In [1]: import numpy as np

In [2]: np.set_printoptions(suppress=True, linewidth=200)

In [3]: def rnd(a):
   ...:     return np.round(a, 4) + 0
   ...: 

In [4]: W0 = np.loadtxt("x.csv", delimiter=",")

In [5]: print(W0)
[[ 0.9709  0.0191 -2.8385]
 [ 0.195  -2.852   0.91  ]
 [-0.1145 -0.5256  2.9514]
 [-1.7329 -2.4463 -0.1115]
 [ 1.9611 -2.2162 -0.4922]
 [-1.1571 -1.1927 -2.4977]
 [ 1.4195 -2.3219  1.2625]
 [ 1.1378  2.3772  1.4333]
 [-0.7574  0.4866 -2.8617]
 [-1.4387 -2.5536  0.6396]
 [-1.2276  0.5967 -2.6715]
 [-2.0918  2.1478  0.1059]
 [-0.8813  2.8648  0.1273]
 [-0.1645  2.275   1.9487]
 [-0.7967  2.8707 -0.3529]
 [-1.6171  1.9259  1.6358]
 [ 0.8775 -2.6191  1.1705]
 [-0.2851  2.3559  1.8354]
 [-0.5115 -0.9033 -2.8147]
 [-1.7883  2.113  -1.1564]
 [-2.6165  0.6182  1.331 ]
 [ 0.219  -2.6536 -1.3821]
 [-1.4258 -1.9458 -1.7835]
 [ 2.7965 -0.8996 -0.6086]
 [ 1.9053  2.1405  0.8876]]

In [6]: Ac = W0 - W0.mean(axis=0)

In [7]: Uu, sig, Vh = np.linalg.svd(Ac, full_matrices=False)

In [8]: print(rnd(sig))
[10.5382  8.3834  6.4175]

In [9]: C = W0[[18, 21]].astype(float)

In [10]: for _ in range(3):
    ...:     labels = np.linalg.norm(W0[:, None] - C, axis=-1).argmin(axis=1)
    ...:     C = np.array([W0[labels == j].mean(axis=0) for j in range(2)])
    ...: 

In [11]: print(labels)
[0 1 1 1 1 1 1 0 0 1 0 0 0 0 0 0 1 0 0 0 0 1 1 1 0]

In [12]: print(rnd(C[1] - C[0]))
[ 0.7685 -3.584   0.2475]

In [13]: print(np.abs(C[1] - C[0]).argmax())
1

In [14]: print(np.bincount(labels))
[14 11]

In [15]: Ac = (W0 - W0.mean(axis=0)) / W0.std(axis=0)

In [16]: print(np.argwhere(np.abs(Ac) > 2))
[[23  0]]

In [17]: print(rnd(Ac.std(axis=0)))
[1. 1. 1.]

In [18]: b = np.linalg.lstsq(np.delete(Ac, 1, axis=1), Ac[:, 1])[0]

In [19]: print(np.abs(b).argmax())
0

In [20]: print(rnd(b))
[-0.2232  0.1958]

In [21]: P = W0 @ np.linalg.solve(W0.T @ W0, W0.T)

In [22]: print(rnd(np.linalg.eigvalsh(P)))
[0. 0. 0. 0. 0. 0. 0. 0. 0. 0. 0. 0. 0. 0. 0. 0. 0. 0. 0. 0. 0. 0. 1. 1. 1.]

In [23]: print(np.allclose(P @ P, P))
True

In [24]: d = np.linalg.norm(W0[:, None] - W0[None], axis=-1)

In [25]: print(d.mean(axis=1).argmax())
23

In [26]: print(rnd(np.linalg.norm(W0, axis=1)))
[3. 3. 3. 3. 3. 3. 3. 3. 3. 3. 3. 3. 3. 3. 3. 3. 3. 3. 3. 3. 3. 3. 3. 3. 3.]

In [27]: print((d + 1e9 * np.eye(25)).round(6).argmin(axis=1))
[18 16  6  9 23 18 16 24 10  3  8 19 14 17 12 17  6 13  5 11 15 22  5  4  7]

In [28]: arr = np.loadtxt("data.csv", delimiter=",")

In [29]: print(arr)
[[ -2.   1.   5.   3.  -9.   3.   8.]
 [ -4.  -7.   1.  -3.   0.  -3. -11.]
 [  0.   0.   0.   0.   0.   0.   0.]
 [ -2.  -4.   0.  -2.   1.  -2.  -7.]]

In [30]: Uu, sig, Vh = np.linalg.svd(arr)

In [31]: print(np.argmax(sig[:-1] / (sig[1:] + 1e-6)) + 1)
2

In [32]: A2 = Uu[:, :2] @ np.diag(sig[:2]) @ Vh[:2]

In [33]: print(rnd(np.linalg.norm(arr - A2, 2)), rnd(sig[2]))
0.0 0.0

In [34]: print(rnd(A2))
[[ -2.   1.   5.   3.  -9.   3.   8.]
 [ -4.  -7.   1.  -3.   0.  -3. -11.]
 [  0.   0.   0.   0.   0.   0.   0.]
 [ -2.  -4.   0.  -2.   1.  -2.  -7.]]

In [35]: M = np.loadtxt("m.csv", delimiter=",")

In [36]: print(rnd(M))
[[-0.2614 -0.8187 -0.1329  0.125  -0.4776]
 [ 0.5602  0.2137 -0.0844 -0.3135 -0.7315]
 [-0.4855  0.4388 -0.69    0.1889 -0.245 ]
 [-0.2614 -0.1269 -0.2113 -0.9158  0.1796]
 [ 0.5602 -0.2747 -0.6742  0.1082  0.3801]]

In [37]: rng = np.random.default_rng(6)

In [38]: labels = rng.permutation(5)

In [39]: A2 = M[:, labels] * rng.choice([-1, 1], 5)

In [40]: print(rnd(A2))
[[ 0.1329  0.4776 -0.2614 -0.125  -0.8187]
 [ 0.0844  0.7315  0.5602  0.3135  0.2137]
 [ 0.69    0.245  -0.4855 -0.1889  0.4388]
 [ 0.2113 -0.1796 -0.2614  0.9158 -0.1269]
 [ 0.6742 -0.3801  0.5602 -0.1082 -0.2747]]

In [41]: Uu, _, Vh = np.linalg.svd(M.T @ A2)

In [42]: print(rnd(np.linalg.lstsq(M, A2)[0]))
[[ 0.  0.  1.  0.  0.]
 [ 0.  0.  0.  0.  1.]
 [-1.  0.  0.  0.  0.]
 [ 0.  0.  0. -1.  0.]
 [ 0. -1.  0.  0.  0.]]

In [43]: print(labels)
[2 4 0 3 1]

In [44]: vec = np.array([6, 7, 3, 8, 6])

In [45]: target = M @ vec

In [46]: b, lr = np.zeros(5), 1 / np.linalg.norm(M, 2) ** 2

In [47]: for i in range(300):
    ...:     b -= lr * M.T @ (M @ b - target)
    ...:     if i % 50 == 0: print(i, round(np.linalg.norm(M @ b - target), 4))
    ...: 
0 0.0
50 0.0
100 0.0
150 0.0
200 0.0
250 0.0

In [48]: print(rnd(np.linalg.cond(M)))
1.0
